>>> import numpy as np
>>> from numpy import linalg as LA
>>> np.set_printoptions(precision=3, suppress=True, linewidth=120, floatmode="fixed")
>>> out = np.array([[-1], [0]])
>>> X = np.block([[np.zeros((2, 2)), out], [out.T, np.zeros((1, 1))]])
>>> X
array([[ 0.000,  0.000, -1.000],
       [ 0.000,  0.000,  0.000],
       [-1.000,  0.000,  0.000]])
>>> # rank 2
>>> (LA.matrix_power((X != 0) + (X.T != 0) + np.eye(3), 3) > 0).astype(int)
array([[1, 0, 1],
       [0, 1, 0],
       [1, 0, 1]])
>>> round(np.trace(LA.pinv(X) @ X), 3)
np.float64(2.0)
>>> np.abs(np.diag(LA.qr(X)[1])) > 1e-9
array([ True, False,  True])
>>> try:
...     LA.inv(X)
... except LA.LinAlgError as e:
...     print("failed:", e)
... 
failed: Singular matrix
>>> X @ LA.pinv(X) @ X
array([[ 0.000,  0.000, -1.000],
       [ 0.000,  0.000,  0.000],
       [-1.000,  0.000,  0.000]])
>>> np.allclose(X[:-1].T @ LA.lstsq(X[:-1].T, X[-1])[0], X[-1])
False
>>> X[:, 0] @ X[:, 1]
np.float64(0.0)
>>> X @ X.T
array([[1.000, 0.000, 0.000],
       [0.000, 0.000, 0.000],
       [0.000, 0.000, 1.000]])
>>> LA.matrix_rank(X, rtol=0.1)
np.int64(2)
>>> LA.cond(X) > 100
np.True_
>>> np.argsort(-LA.norm(X, axis=0).round(6), kind="stable")[:3]
array([0, 2, 1])
>>> M = np.array([[0, -3, 0, 0], [3, 0, 0, 0], [0, 0, 0, 0], [0, 0, 0, 1]])
>>> r = LA.matrix_rank(X)
>>> r
np.int64(2)
>>> null = LA.svd(X)[2][r:].T
>>> LA.matrix_rank(X.T @ X), LA.matrix_rank(X @ X.T)
(np.int64(2), np.int64(2))
>>> null[:, 0] / null[np.abs(null[:, 0]).round(6).argmax(), 0]
array([0.000, 1.000, 0.000])
>>> [int(LA.matrix_rank(X[:, :j + 1])) for j in range(3)]
[1, 1, 2]
>>> np.unique(M.round(6), axis=0).shape
(4, 4)
>>> np.abs(np.diag(LA.qr(M)[1])) > 1e-9
array([ True,  True, False,  True])
>>> LA.lstsq(M[:-1].T, M[-1])[2]
np.int32(2)
>>> np.allclose(M[:-1].T @ LA.lstsq(M[:-1].T, M[-1])[0], M[-1])
False
>>> round(float(np.trace(LA.pinv(M) @ M)), 3)
3.0
>>> u = np.array([9, 9])
>>> np.correlate(M[2], M[1], "full")
array([0, 0, 0, 0, 0, 0, 0])
>>> np.sort(LA.eigvals(M).real)
array([0.000, 0.000, 0.000, 1.000])
>>> (M != 0).astype(int)
array([[0, 1, 0, 0],
       [1, 0, 0, 0],
       [0, 0, 0, 0],
       [0, 0, 0, 1]])
>>> np.flatnonzero(LA.matrix_power((M != 0) + (M.T != 0) + np.eye(4), 4)[0])
array([0, 1])
>>> (LA.matrix_power((M != 0) + (M.T != 0) + np.eye(4), 4) > 0).astype(int)
array([[1, 1, 0, 0],
       [1, 1, 0, 0],
       [0, 0, 1, 0],
       [0, 0, 0, 1]])
>>> M[1] @ M[2]
np.int64(0)
>>> round(LA.norm(M, 1), 3), round(LA.norm(M, np.inf), 3)
(np.float64(3.0), np.float64(3.0))
>>> round(float(LA.norm(M) ** 2 / LA.norm(M, 2) ** 2), 3)
2.111
>>> round(float(LA.norm(M, "nuc")), 3)
7.0
>>> np.round(LA.norm(M[1], 1), 3), np.round(LA.norm(M[1], np.inf), 3)
(np.float64(3.0), np.float64(3.0))
>>> np.round(LA.norm(M, 2), 3)
np.float64(3.0)
>>> np.round(LA.norm(M[1] - M[2]), 3)
np.float64(3.0)
>>> W0 = np.array([[9, 3, 6, -3, 3, 6],
...     [3, 1, 2, -1, 1, 2],
...     [6, 2, 4, -2, 2, 4],
...     [-3, -1, -2, 1, -1, -2],
...     [3, 1, 2, -1, 1, 2],
...     [6, 2, 4, -2, 2, 4]])
>>> W0
array([[ 9,  3,  6, -3,  3,  6],
       [ 3,  1,  2, -1,  1,  2],
       [ 6,  2,  4, -2,  2,  4],
       [-3, -1, -2,  1, -1, -2],
       [ 3,  1,  2, -1,  1,  2],
       [ 6,  2,  4, -2,  2,  4]])
>>> Uu, sv, Vh = LA.svd(W0)
>>> np.argmax(sv[:-1] / (sv[1:] + 1e-6)) + 1
np.int64(1)
>>> sv.round(3) + 0
array([20.000,  0.000,  0.000,  0.000,  0.000,  0.000])
>>> out = Uu[:, :1] @ np.diag(sv[:1]) @ Vh[:1]
>>> round(LA.norm(W0 - out) / LA.norm(W0), 3)
np.float64(0.0)
>>> round(LA.norm(W0 - out, 2), 3), round(sv[1], 3)
(np.float64(0.0), np.float64(0.0))
>>> LA.matrix_rank(W0, rtol=0.05)
np.int64(1)
>>> x = np.array([-2, 2, 0, 5])
>>> h1 = np.maximum(M @ x, 0)
>>> np.flatnonzero(h1 > 1e-9)
array([3])
>>> out = W0[0, 0] * W0[1:] - np.outer(W0[1:, 0], W0[0])
>>> out
array([[0, 0, 0, 0, 0, 0],
       [0, 0, 0, 0, 0, 0],
       [0, 0, 0, 0, 0, 0],
       [0, 0, 0, 0, 0, 0],
       [0, 0, 0, 0, 0, 0]])
>>> W0[:, 0] / W0[0, 0]
array([ 1.000,  0.333,  0.667, -0.333,  0.333,  0.667])
>>> LA.matrix_rank(out), LA.matrix_rank(W0)
(np.int64(0), np.int64(1))
>>> evals, V = LA.eigh(W0)
>>> x = np.array([1, -3, 1, 1, -3, -1])
>>> np.abs(W0).sum(axis=1).max(), np.abs(evals).max()
(np.int64(30), np.float64(20.0))
>>> V * np.maximum(evals, 0) @ V.T
array([[ 9.000,  3.000,  6.000, -3.000,  3.000,  6.000],
       [ 3.000,  1.000,  2.000, -1.000,  1.000,  2.000],
       [ 6.000,  2.000,  4.000, -2.000,  2.000,  4.000],
       [-3.000, -1.000, -2.000,  1.000, -1.000, -2.000],
       [ 3.000,  1.000,  2.000, -1.000,  1.000,  2.000],
       [ 6.000,  2.000,  4.000, -2.000,  2.000,  4.000]])
>>> u = np.array([-1, 1])
>>> np.array([np.convolve(row, u, "same") for row in W0])
array([[-9,  6, -3,  9, -6, -3],
       [-3,  2, -1,  3, -2, -1],
       [-6,  4, -2,  6, -4, -2],
       [ 3, -2,  1, -3,  2,  1],
       [-3,  2, -1,  3, -2, -1],
       [-6,  4, -2,  6, -4, -2]])
>>> np.convolve(W0[3], u)
array([ 3, -2,  1, -3,  2,  1, -2])
>>> np.correlate(W0[3], W0[4], "full")
array([ -6,  -5,  -2,  -5,  -4, -20,  -4,  -5,  -2,  -5,  -6])
>>> feats = np.load("x.npy")
>>> feats
array([[-2, -2, -2,  0, -1,  1],
       [-1,  2, -2, -1,  2, -2],
       [ 0,  2, -1, -2, -2, -2]])
>>> T = np.stack([feats, 2 * feats, feats[::-1]])
>>> (T @ feats.T).shape
(3, 3, 3)
>>> np.einsum("bij,cij->bc", T, T)
array([[ 49,  98,  14],
       [ 98, 196,  28],
       [ 14,  28,  49]])
>>> LA.matrix_rank(T)
array([3, 3, 3])
>>> J = np.load("block4.npy")
>>> J
array([[ 2.000,  2.000,  6.000,  6.000,  2.000],
       [ 2.000, -1.000,  3.000,  3.000,  1.000],
       [ 6.000,  3.000,  7.000,  9.000,  3.000],
       [ 6.000,  3.000,  9.000,  7.000,  3.000],
       [ 2.000,  1.000,  3.000,  3.000, -1.000]])
>>> np.round(LA.det(J), 3)
np.float64(352.0)
>>> np.trace(J)
np.float64(14.0)
>>> np.allclose(J @ J.T, J.T @ J)
True
>>> J @ J
array([[ 84.000,  40.000, 120.000, 120.000,  40.000],
       [ 40.000,  24.000,  60.000,  60.000,  20.000],
       [120.000,  60.000, 184.000, 180.000,  60.000],
       [120.000,  60.000, 180.000, 184.000,  60.000],
       [ 40.000,  20.000,  60.000,  60.000,  24.000]])
>>> round(LA.norm(J), 3)
np.float64(22.361)
>>> np.unravel_index(np.abs(J).argmax(), J.shape)
(np.int64(2), np.int64(3))
>>> LA.matrix_rank(J)
np.int64(5)
>>> J[:, 5]
Traceback (most recent call last):
  File "<python-input-82>", line 1, in <module>
    J[:, 5]
    ~^^^^^^
IndexError: index 5 is out of bounds for axis 1 with size 5
>>> evals, V = LA.eigh(J)
>>> x = np.array([0, 2, -2, 2, 1])
>>> LA.eigvalsh(J[1:, 1:])
array([-2.000, -2.000, -2.000, 18.000])
>>> round(x @ J @ x / (x @ x), 3), round(evals[0], 3), round(float(evals[-1]), 3)
(np.float64(-1.308), np.float64(-2.0), 22.0)
>>> V * np.maximum(evals, 0) @ V.T
array([[3.667, 1.833, 5.500, 5.500, 1.833],
       [1.833, 0.917, 2.750, 2.750, 0.917],
       [5.500, 2.750, 8.250, 8.250, 2.750],
       [5.500, 2.750, 8.250, 8.250, 2.750],
       [1.833, 0.917, 2.750, 2.750, 0.917]])
>>> np.abs(J).sum(axis=1).max(), np.round(np.abs(evals).max(), 3)
(np.float64(28.0), np.float64(22.0))
>>> [round(float(LA.det(J[:i, :i])), 2) + 0 for i in range(1, 6)]
[2.0, -6.0, 48.0, -168.0, 352.0]
>>> round(float(LA.eigvalsh(J).min()), 3)
-2.0
>>> mat = np.array([[5, 6, 7], [8, 9, 10], [11, 12, 13]])
>>> mat
array([[ 5,  6,  7],
       [ 8,  9, 10],
       [11, 12, 13]])
>>> # null space of dimension 1
>>> [round(float(x), 3) for x in LA.svd(mat, compute_uv=False)[:3]]
[28.082, 0.641, 0.0]
>>> round(float(LA.norm(mat, 2) / LA.norm(mat)), 3)
1.0
>>> LA.matrix_rank(mat, rtol=0.1)
np.int64(1)
>>> LA.cond(mat) > 100
np.True_
>>> np.argsort(-LA.norm(mat, axis=0).round(6), kind="stable")[:3]
array([2, 1, 0])
>>> P = np.triu(np.array([[3, 1, -3], [-5, -4, -2], [3, -3, 5]]), 1) + np.eye(3)
>>> out = P @ mat @ LA.inv(P)
>>> P @ mat - mat @ P
array([[-25.000, -32.000,  -2.000],
       [-22.000, -32.000,  16.000],
       [  0.000, -11.000,  57.000]])
>>> np.trace(out), np.trace(mat)
(np.float64(27.0), np.int64(27))
>>> out
array([[-20.000,  -1.000, -84.000],
       [-14.000,  -1.000, -60.000],
       [ 11.000,   1.000,  48.000]])
>>> LA.matrix_rank(out)
np.int64(2)
>>> round(LA.det(out), 3)
np.float64(0.0)
>>> np.round(LA.norm(mat, "nuc"), 3)
np.float64(28.723)
>>> round(float(LA.norm(mat[2], 1)), 3), round(LA.norm(mat[2], np.inf), 3)
(36.0, np.float64(13.0))
>>> LA.norm(mat, axis=1).argmax()
np.int64(2)
>>> np.round(LA.norm(mat, 2), 3)
np.float64(28.082)
>>> LA.norm(mat, axis=0)
array([14.491, 16.155, 17.833])
>>> LA.norm(mat, axis=1)
array([10.488, 15.652, 20.833])
>>> out = mat / np.sqrt((mat ** 2).mean(axis=1, keepdims=True))
>>> out[1]
array([0.885, 0.996, 1.107])
>>> LA.matrix_rank(mat - mat.mean(axis=1, keepdims=True))
np.int64(1)
>>> LA.norm(out, axis=1)
array([1.732, 1.732, 1.732])
>>> LA.matrix_rank(out) == LA.matrix_rank(mat)
np.True_
>>> E = np.load("test5.npy")
>>> E
array([[2.372, 0.469, 0.115],
       [0.469, 2.592, 0.145],
       [0.115, 0.145, 2.036]])
>>> W0 @ LA.pinv(W0) @ W0
array([[ 9.000,  3.000,  6.000, -3.000,  3.000,  6.000],
       [ 3.000,  1.000,  2.000, -1.000,  1.000,  2.000],
       [ 6.000,  2.000,  4.000, -2.000,  2.000,  4.000],
       [-3.000, -1.000, -2.000,  1.000, -1.000, -2.000],
       [ 3.000,  1.000,  2.000, -1.000,  1.000,  2.000],
       [ 6.000,  2.000,  4.000, -2.000,  2.000,  4.000]])
>>> LA.lstsq(W0[:-1].T, W0[-1])[2]
np.int32(1)
>>> np.unique(W0.round(6), axis=0).shape
(4, 6)
>>> np.allclose(W0[:-1].T @ LA.lstsq(W0[:-1].T, W0[-1])[0], W0[-1])
True
>>> evals, V = LA.eig(E)
>>> np.round(np.prod(evals), 3)
np.float64(12.001)
>>> x = np.array([1, 1, 2])
>>> y = E @ x
>>> y
array([3.071, 3.351, 4.332])
>>> np.round(LA.solve(E.T, E[0]), 3) + 0
array([1.000, 0.000, 0.000])
>>> LA.solve(E, y + E[:, 1])
array([1.000, 2.000, 2.000])
>>> round(np.abs(LA.eigvals(E)).max(), 3)
np.float64(2.999)
>>> LA.matrix_power(E, 2)
array([[5.860, 2.345, 0.575],
       [2.345, 6.959, 0.725],
       [0.575, 0.725, 4.180]])
>>> (E - E.T) / 2
array([[0.000, 0.000, 0.000],
       [0.000, 0.000, 0.000],
       [0.000, 0.000, 0.000]])
>>> E @ E
array([[5.860, 2.345, 0.575],
       [2.345, 6.959, 0.725],
       [0.575, 0.725, 4.180]])
